In [1]: import numpy as np

In [2]: import numpy.linalg as la

In [3]: np.set_printoptions(suppress=True, linewidth=100)

In [4]: r0 = np.array([4, 6, -8, 2, 8, -1, 0, -2, -1, 3, -1, 7, -5, -5, 6])

In [5]: feats = r0[np.abs(np.subtract.outer(np.arange(15), np.arange(15)))]

In [6]: feats
Out[6]: 
array([[ 4,  6, -8,  2,  8, -1,  0, -2, -1,  3, -1,  7, -5, -5,  6],
       [ 6,  4,  6, -8,  2,  8, -1,  0, -2, -1,  3, -1,  7, -5, -5],
       [-8,  6,  4,  6, -8,  2,  8, -1,  0, -2, -1,  3, -1,  7, -5],
       [ 2, -8,  6,  4,  6, -8,  2,  8, -1,  0, -2, -1,  3, -1,  7],
       [ 8,  2, -8,  6,  4,  6, -8,  2,  8, -1,  0, -2, -1,  3, -1],
       [-1,  8,  2, -8,  6,  4,  6, -8,  2,  8, -1,  0, -2, -1,  3],
       [ 0, -1,  8,  2, -8,  6,  4,  6, -8,  2,  8, -1,  0, -2, -1],
       [-2,  0, -1,  8,  2, -8,  6,  4,  6, -8,  2,  8, -1,  0, -2],
       [-1, -2,  0, -1,  8,  2, -8,  6,  4,  6, -8,  2,  8, -1,  0],
       [ 3, -1, -2,  0, -1,  8,  2, -8,  6,  4,  6, -8,  2,  8, -1],
       [-1,  3, -1, -2,  0, -1,  8,  2, -8,  6,  4,  6, -8,  2,  8],
       [ 7, -1,  3, -1, -2,  0, -1,  8,  2, -8,  6,  4,  6, -8,  2],
       [-5,  7, -1,  3, -1, -2,  0, -1,  8,  2, -8,  6,  4,  6, -8],
       [-5, -5,  7, -1,  3, -1, -2,  0, -1,  8,  2, -8,  6,  4,  6],
       [ 6, -5, -5,  7, -1,  3, -1, -2,  0, -1,  8,  2, -8,  6,  4]])

In [7]: r0 = np.array([2, 3, 3, 0, 1, 0, 2, 1, 2, 0, 1, 0, 1, 2, 1])

In [8]: out = feats + np.outer(r0, np.eye(15)[4])

In [9]: round(float(la.det(out) / la.det(feats)), 2), round(float(1 + la.solve(feats, r0)[4]), 2)
Out[9]: (1.37, 1.37)

In [10]: vals, evecs = la.eigh(feats)

In [11]: vec = np.array([2, 3, 0, -1, 3, 3, 0, 1, 2, 3, 2, 0, 0, 0, 2])

In [12]: np.abs(feats).sum(axis=1).max(), round(np.abs(vals).max(), 2)
Out[12]: (np.int64(62), np.float64(30.26))

In [13]: out = np.array([[-1, -3, 2, 2, 0, -1, -1, 0, -2], [3, 2, 0, 2, -2, 0, -3, 2, -2]])

In [14]: K = np.block([[np.zeros((2, 2)), out], [out.T, np.zeros((9, 9))]])

In [15]: K
Out[15]: 
array([[ 0.,  0., -1., -3.,  2.,  2.,  0., -1., -1.,  0., -2.],
       [ 0.,  0.,  3.,  2.,  0.,  2., -2.,  0., -3.,  2., -2.],
       [-1.,  3.,  0.,  0.,  0.,  0.,  0.,  0.,  0.,  0.,  0.],
       [-3.,  2.,  0.,  0.,  0.,  0.,  0.,  0.,  0.,  0.,  0.],
       [ 2.,  0.,  0.,  0.,  0.,  0.,  0.,  0.,  0.,  0.,  0.],
       [ 2.,  2.,  0.,  0.,  0.,  0.,  0.,  0.,  0.,  0.,  0.],
       [ 0., -2.,  0.,  0.,  0.,  0.,  0.,  0.,  0.,  0.,  0.],
       [-1.,  0.,  0.,  0.,  0.,  0.,  0.,  0.,  0.,  0.,  0.],
       [-1., -3.,  0.,  0.,  0.,  0.,  0.,  0.,  0.,  0.,  0.],
       [ 0.,  2.,  0.,  0.,  0.,  0.,  0.,  0.,  0.,  0.,  0.],
       [-2., -2.,  0.,  0.,  0.,  0.,  0.,  0.,  0.,  0.,  0.]])

In [16]: vals, evecs = la.eigh(K)

In [17]: round(float(vals.sum()), 2), np.trace(K)
Out[17]: (-0.0, np.float64(0.0))

In [18]: np.round(la.svd(K, compute_uv=False), 2) + 0
Out[18]: array([6.19, 6.19, 4.87, 4.87, 0.  , 0.  , 0.  , 0.  , 0.  , 0.  , 0.  ])

In [19]: np.round(evecs.T @ K @ evecs, 2) + 0
Out[19]: 
array([[-6.19,  0.  ,  0.  ,  0.  ,  0.  ,  0.  ,  0.  ,  0.  ,  0.  ,  0.  ,  0.  ],
       [ 0.  , -4.87,  0.  ,  0.  ,  0.  ,  0.  ,  0.  ,  0.  ,  0.  ,  0.  ,  0.  ],
       [ 0.  ,  0.  ,  0.  ,  0.  ,  0.  ,  0.  ,  0.  ,  0.  ,  0.  ,  0.  ,  0.  ],
       [ 0.  ,  0.  ,  0.  ,  0.  ,  0.  ,  0.  ,  0.  ,  0.  ,  0.  ,  0.  ,  0.  ],
       [ 0.  ,  0.  ,  0.  ,  0.  ,  0.  ,  0.  ,  0.  ,  0.  ,  0.  ,  0.  ,  0.  ],
       [ 0.  ,  0.  ,  0.  ,  0.  ,  0.  ,  0.  ,  0.  ,  0.  ,  0.  ,  0.  ,  0.  ],
       [ 0.  ,  0.  ,  0.  ,  0.  ,  0.  ,  0.  ,  0.  ,  0.  ,  0.  ,  0.  ,  0.  ],
       [ 0.  ,  0.  ,  0.  ,  0.  ,  0.  ,  0.  ,  0.  ,  0.  ,  0.  ,  0.  ,  0.  ],
       [ 0.  ,  0.  ,  0.  ,  0.  ,  0.  ,  0.  ,  0.  ,  0.  ,  0.  ,  0.  ,  0.  ],
       [ 0.  ,  0.  ,  0.  ,  0.  ,  0.  ,  0.  ,  0.  ,  0.  ,  0.  ,  4.87,  0.  ],
       [ 0.  ,  0.  ,  0.  ,  0.  ,  0.  ,  0.  ,  0.  ,  0.  ,  0.  ,  0.  ,  6.19]])

In [20]: vals.round(2) + 0
Out[20]: array([-6.19, -4.87,  0.  ,  0.  ,  0.  ,  0.  ,  0.  ,  0.  ,  0.  ,  4.87,  6.19])

In [21]: np.round(la.eigvalsh(K + -3 * np.eye(11)), 2)
Out[21]: array([-9.19, -7.87, -3.  , -3.  , -3.  , -3.  , -3.  , -3.  , -3.  ,  1.87,  3.19])

In [22]: (vals > 1e-8).sum(), (vals < -1e-8).sum()
Out[22]: (np.int64(2), np.int64(2))

In [23]: np.abs(evecs[:, -1]).round(6).argmax()
Out[23]: np.int64(1)

In [24]: np.round(evecs.T @ evecs, 2) + 0
Out[24]: 
array([[1., 0., 0., 0., 0., 0., 0., 0., 0., 0., 0.],
       [0., 1., 0., 0., 0., 0., 0., 0., 0., 0., 0.],
       [0., 0., 1., 0., 0., 0., 0., 0., 0., 0., 0.],
       [0., 0., 0., 1., 0., 0., 0., 0., 0., 0., 0.],
       [0., 0., 0., 0., 1., 0., 0., 0., 0., 0., 0.],
       [0., 0., 0., 0., 0., 1., 0., 0., 0., 0., 0.],
       [0., 0., 0., 0., 0., 0., 1., 0., 0., 0., 0.],
       [0., 0., 0., 0., 0., 0., 0., 1., 0., 0., 0.],
       [0., 0., 0., 0., 0., 0., 0., 0., 1., 0., 0.],
       [0., 0., 0., 0., 0., 0., 0., 0., 0., 1., 0.],
       [0., 0., 0., 0., 0., 0., 0., 0., 0., 0., 1.]])

In [25]: np.round(evecs @ np.diag(vals) @ evecs.T, 2) + 0
Out[25]: 
array([[ 0.,  0., -1., -3.,  2.,  2.,  0., -1., -1.,  0., -2.],
       [ 0.,  0.,  3.,  2.,  0.,  2., -2.,  0., -3.,  2., -2.],
       [-1.,  3.,  0.,  0.,  0.,  0.,  0.,  0.,  0.,  0.,  0.],
       [-3.,  2.,  0.,  0.,  0.,  0.,  0.,  0.,  0.,  0.,  0.],
       [ 2.,  0.,  0.,  0.,  0.,  0.,  0.,  0.,  0.,  0.,  0.],
       [ 2.,  2.,  0.,  0.,  0.,  0.,  0.,  0.,  0.,  0.,  0.],
       [ 0., -2.,  0.,  0.,  0.,  0.,  0.,  0.,  0.,  0.,  0.],
       [-1.,  0.,  0.,  0.,  0.,  0.,  0.,  0.,  0.,  0.,  0.],
       [-1., -3.,  0.,  0.,  0.,  0.,  0.,  0.,  0.,  0.,  0.],
       [ 0.,  2.,  0.,  0.,  0.,  0.,  0.,  0.,  0.,  0.,  0.],
       [-2., -2.,  0.,  0.,  0.,  0.,  0.,  0.,  0.,  0.,  0.]])

In [26]: np.round(np.sort(np.abs(la.eigvals(K))), 2) + 0
Out[26]: array([0.  , 0.  , 0.  , 0.  , 0.  , 0.  , 0.  , 4.87, 4.87, 6.19, 6.19])

In [27]: K @ K
Out[27]: 
array([[24.,  2.,  0.,  0.,  0.,  0.,  0.,  0.,  0.,  0.,  0.],
       [ 2., 38.,  0.,  0.,  0.,  0.,  0.,  0.,  0.,  0.,  0.],
       [ 0.,  0., 10.,  9., -2.,  4., -6.,  1., -8.,  6., -4.],
       [ 0.,  0.,  9., 13., -6., -2., -4.,  3., -3.,  4.,  2.],
       [ 0.,  0., -2., -6.,  4.,  4.,  0., -2., -2.,  0., -4.],
       [ 0.,  0.,  4., -2.,  4.,  8., -4., -2., -8.,  4., -8.],
       [ 0.,  0., -6., -4.,  0., -4.,  4.,  0.,  6., -4.,  4.],
       [ 0.,  0.,  1.,  3., -2., -2.,  0.,  1.,  1.,  0.,  2.],
       [ 0.,  0., -8., -3., -2., -8.,  6.,  1., 10., -6.,  8.],
       [ 0.,  0.,  6.,  4.,  0.,  4., -4.,  0., -6.,  4., -4.],
       [ 0.,  0., -4.,  2., -4., -8.,  4.,  2.,  8., -4.,  8.]])

In [28]: np.allclose(K @ K.T, K.T @ K)
Out[28]: True

In [29]: J = np.load("arr.npy")

In [30]: J
Out[30]: 
array([[ 1, -1, -1,  1, -1,  1,  1, -1],
       [ 1, -1,  1, -1,  1, -1,  1, -1],
       [ 1, -1, -1,  1,  1, -1, -1,  1],
       [ 1,  1,  1,  1, -1, -1, -1, -1],
       [ 1,  1,  1,  1,  1,  1,  1,  1],
       [ 1,  1, -1, -1,  1,  1, -1, -1],
       [ 1,  1, -1, -1, -1, -1,  1,  1],
       [ 1, -1,  1, -1, -1,  1, -1,  1]])

In [31]: T = np.stack([J, -3 * J, J[::-1]])

In [32]: T.shape
Out[32]: (3, 8, 8)

In [33]: la.matrix_rank(T)
Out[33]: array([8, 8, 8])

In [34]: G = J.T @ J

In [35]: la.matrix_rank(G)
Out[35]: np.int64(8)

In [36]: np.round(la.svd(J, compute_uv=False) ** 2, 2)
Out[36]: array([8., 8., 8., 8., 8., 8., 8., 8.])

In [37]: np.trace(G), (J ** 2).sum()
Out[37]: (np.int64(64), np.int64(64))

In [38]: np.round(la.eigvalsh(G)[::-1], 2)
Out[38]: array([8., 8., 8., 8., 8., 8., 8., 8.])

In [39]: np.diag(G)
Out[39]: array([8, 8, 8, 8, 8, 8, 8, 8])
